In [1]: import numpy as np

In [2]: np.set_printoptions(precision=2, suppress=True, linewidth=100, legacy="1.25")

In [3]: arr = np.load("out2.npy")

In [4]: print(arr)
[[ 2.17  3.33 -3.42]
 [ 2.12  2.39 -3.05]
 [ 1.94  3.72 -3.13]
 [ 2.15  2.75 -3.77]
 [ 2.22  3.15 -3.06]
 [ 2.3   3.17 -2.97]
 [ 3.2   2.2  -1.75]
 [ 2.81  2.05 -2.05]
 [ 3.    1.69 -1.75]
 [ 2.31  2.6  -2.48]
 [ 3.04  1.89 -1.63]
 [ 2.97  2.69 -2.03]]

In [5]: cen = arr - arr.mean(axis=0)

In [6]: Uu, sv, Vh = np.linalg.svd(cen, full_matrices=False)

In [7]: print(sv)
[3.3  1.12 0.49]

In [8]: print(np.abs(Vh[0]).argmax())
2

In [9]: print(np.round(cen.mean(axis=0), 2) + 0)
[0. 0. 0.]

In [10]: print(round((sv ** 2).sum() ** 2 / (sv ** 4).sum(), 2))
1.28

In [11]: feats = np.load("arr.npy")

In [12]: print(feats)
[[1 1 0 0]
 [2 2 0 0]
 [0 0 1 1]
 [0 0 2 2]]

In [13]: r = np.linalg.matrix_rank(feats)

In [14]: print(r)
2

In [15]: null = np.linalg.svd(feats)[2][r:].T

In [16]: print(np.allclose(feats @ null, 0))
True

In [17]: print([int(np.linalg.matrix_rank(feats[:i])) for i in range(1, len(feats) + 1)])
[1, 1, 2, 2]

In [18]: print([int(np.linalg.matrix_rank(np.delete(feats, i, axis=0))) for i in range(4)])
[2, 2, 2, 2]

In [19]: u = np.array([2, -3])

In [20]: print(np.polyval(u, feats[1]))
[ 1  1 -3 -3]

In [21]: print(np.correlate(feats[1], feats[0], "full"))
[0 0 2 4 2 0 0]

In [22]: u, r1 = feats[0], feats[3]

In [23]: print(u @ u)
2

In [24]: print(u @ r1)
0

In [25]: pr = (u @ r1) / (u @ u) * u

In [26]: print(r1 - pr)
[0. 0. 2. 2.]

In [27]: print(np.round(np.linalg.norm(u + r1) ** 2 + np.linalg.norm(u - r1) ** 2, 2))
20.0

In [28]: print(np.outer(u, r1))
[[0 0 2 2]
 [0 0 2 2]
 [0 0 0 0]
 [0 0 0 0]]

In [29]: u = np.array([-2, 2, -2])

In [30]: X = -3 * np.eye(3) + np.outer(u, u)

In [31]: print(X)
[[ 1. -4.  4.]
 [-4.  1. -4.]
 [ 4. -4.  1.]]

In [32]: print(np.sort(np.abs(np.linalg.eigvals(X))))
[3. 3. 9.]

In [33]: print((X + X.T) / 2)
[[ 1. -4.  4.]
 [-4.  1. -4.]
 [ 4. -4.  1.]]

In [34]: print(round(np.linalg.det(X), 2))
81.0

In [35]: X.inv()
---------------------------------------------------------------------------
AttributeError                            Traceback (most recent call last)
Cell In[35], line 1
----> 1 X.inv()

AttributeError: 'numpy.ndarray' object has no attribute 'inv'

In [36]: rng = np.random.default_rng(17)

In [37]: out = arr + rng.integers(-2, 3, (12, 1)) @ rng.integers(-2, 3, (1, 3))

In [38]: print(out)
[[ 4.17  3.33 -2.42]
 [ 6.12  2.39 -1.05]
 [-2.06  3.72 -5.13]
 [-1.85  2.75 -5.77]
 [ 2.22  3.15 -3.06]
 [ 2.3   3.17 -2.97]
 [ 5.2   2.2  -0.75]
 [ 0.81  2.05 -3.05]
 [-1.    1.69 -3.75]
 [ 0.31  2.6  -3.48]
 [ 3.04  1.89 -1.63]
 [ 0.97  2.69 -3.03]]

In [39]: print(np.round(np.linalg.svd(out - arr, compute_uv=False), 2) + 0)
[10.25  0.    0.  ]

In [40]: print(np.linalg.matrix_rank(out - arr, tol=1e-8))
1

In [41]: x0 = np.array([2, 3, 1])

In [42]: rhs = arr @ x0

In [43]: print(np.round(np.linalg.pinv(arr) @ arr, 2) + 0)
[[1. 0. 0.]
 [0. 1. 0.]
 [0. 0. 1.]]

In [44]: print(rhs)
[10.91  8.36 11.91  8.78 10.83 11.14 11.25  9.72  9.32  9.94 10.12 11.98]

In [45]: print(np.linalg.lstsq(arr, rhs)[0])
[2. 3. 1.]

In [46]: rhs = rhs + 0.3 * rng.normal(size=12)

In [47]: print(rhs)
[10.65  8.29 11.89  8.1  11.11 10.53 11.81  9.9   9.18 10.34 10.13 12.19]

In [48]: beta, *_ = np.linalg.lstsq(arr, rhs)

In [49]: print(beta.round())
[2. 3. 1.]

In [50]: print(np.round(np.linalg.norm(X, "nuc"), 2))
15.0

In [51]: print(X[1] @ X[2])
-24.0

In [52]: print(round(np.linalg.norm(X, 1), 2), round(float(np.linalg.norm(X, np.inf)), 2))
9.0 9.0

In [53]: print(np.linalg.norm(X, axis=0))
[5.74 5.74 5.74]

In [54]: F = np.array([[1, -1, 4, -4], [-1, 1, -1, 4], [4, -1, 1, -1], [-4, 4, -1, 1]])

In [55]: print(F)
[[ 1 -1  4 -4]
 [-1  1 -1  4]
 [ 4 -1  1 -1]
 [-4  4 -1  1]]

In [56]: ev, V = np.linalg.eig(F)

In [57]: print(np.sort(np.linalg.eigvals(F @ F)))
[ 2.96  3.44 23.56 76.04]

In [58]: print(np.sort(np.linalg.eigvals(F.T)))
[-4.85 -1.72  1.85  8.72]

In [59]: u = np.array([9, 3, 4, 2])

In [60]: A = np.array([np.roll(u, i) for i in range(4)])

In [61]: print(A)
[[9 3 4 2]
 [2 9 3 4]
 [4 2 9 3]
 [3 4 2 9]]

In [62]: def softmax(z):
    ...:     e = np.exp(z - z.max(axis=-1, keepdims=True))
    ...:     return e / e.sum(axis=-1, keepdims=True)
    ...: 

In [63]: print(np.round(softmax(A[3]), 2) + 0)
[0.   0.01 0.   0.99]

In [64]: print(np.round(softmax(A[3] + -1), 2) + 0)
[0.   0.01 0.   0.99]

In [65]: S = A @ A.T / np.sqrt(4)

In [66]: print(np.round(softmax(S + np.triu(np.full(S.shape, -np.inf), 1)), 2) + 0)
[[1. 0. 0. 0.]
 [0. 1. 0. 0.]
 [0. 0. 1. 0.]
 [0. 0. 0. 1.]]

In [67]: print(softmax(S)[3] @ A)
[3. 4. 2. 9.]

In [68]: print(softmax(S).round(6).argmax(axis=1))
[0 1 2 3]

In [69]: print(softmax(X).sum(axis=1))
[1. 1. 1.]

In [70]: print(np.round(softmax(10 * X[1]), 2) + 0)
[0. 1. 0.]

In [71]: S = X @ X.T / np.sqrt(3)

In [72]: print(np.round(softmax(S + np.triu(np.full(S.shape, -np.inf), 1)), 2) + 0)
[[1.   0.   0.  ]
 [0.   1.   0.  ]
 [0.01 0.   0.99]]

In [73]: print(softmax(S)[1] @ X)
[-4.  1. -4.]

In [74]: print(np.round(softmax(S), 2) + 0)
[[0.99 0.   0.01]
 [0.   1.   0.  ]
 [0.01 0.   0.99]]

In [75]: ev, V = np.linalg.eig(X)

In [76]: print(round(np.prod(ev), 2))
81.0

In [77]: print(np.sort(np.linalg.eigvals(np.linalg.inv(X))))
[-0.33 -0.33  0.11]

In [78]: print(ev)
[-3.  9. -3.]

In [79]: print(np.sort(np.linalg.eigvals(X @ X)))
[ 9.  9. 81.]

In [80]: print(np.sort(np.abs(np.fft.fft(A[0]))), np.sort(np.linalg.svd(A, compute_uv=False)))
[ 5.1  5.1  8.  18. ] [ 5.1  5.1  8.  18. ]

In [81]: print((A @ A)[0])
[109  70  85  60]

In [82]: mat = np.load("mat.npy")

In [83]: print(mat)
[[ 0.99 -0.09 -0.07 -0.06]
 [-0.09  0.04 -0.79 -0.61]
 [-0.07 -0.79  0.36 -0.5 ]
 [-0.06 -0.61 -0.5   0.61]]

In [84]: print(np.kron(np.eye(2, dtype=int), mat))
[[ 0.99 -0.09 -0.07 -0.06  0.   -0.   -0.   -0.  ]
 [-0.09  0.04 -0.79 -0.61 -0.    0.   -0.   -0.  ]
 [-0.07 -0.79  0.36 -0.5  -0.   -0.    0.   -0.  ]
 [-0.06 -0.61 -0.5   0.61 -0.   -0.   -0.    0.  ]
 [ 0.   -0.   -0.   -0.    0.99 -0.09 -0.07 -0.06]
 [-0.    0.   -0.   -0.   -0.09  0.04 -0.79 -0.61]
 [-0.   -0.    0.   -0.   -0.07 -0.79  0.36 -0.5 ]
 [-0.   -0.   -0.    0.   -0.06 -0.61 -0.5   0.61]]

In [85]: print(round(np.linalg.eigvals(mat).sum().real, 2))
2.0

In [86]: print(np.einsum("ii->", mat))
2.0

In [87]: print(round(float(np.linalg.det(2 * mat)), 2), round(np.linalg.det(mat), 2))
-16.0 -1.0

In [88]: print(np.einsum("ij,ji->", mat, mat))
4.0

In [89]: print(np.round(np.poly(mat), 2) + 0)
[ 1. -2.  0.  2. -1.]

In [90]: print(round(float(np.linalg.det(mat.T)), 2))
-1.0
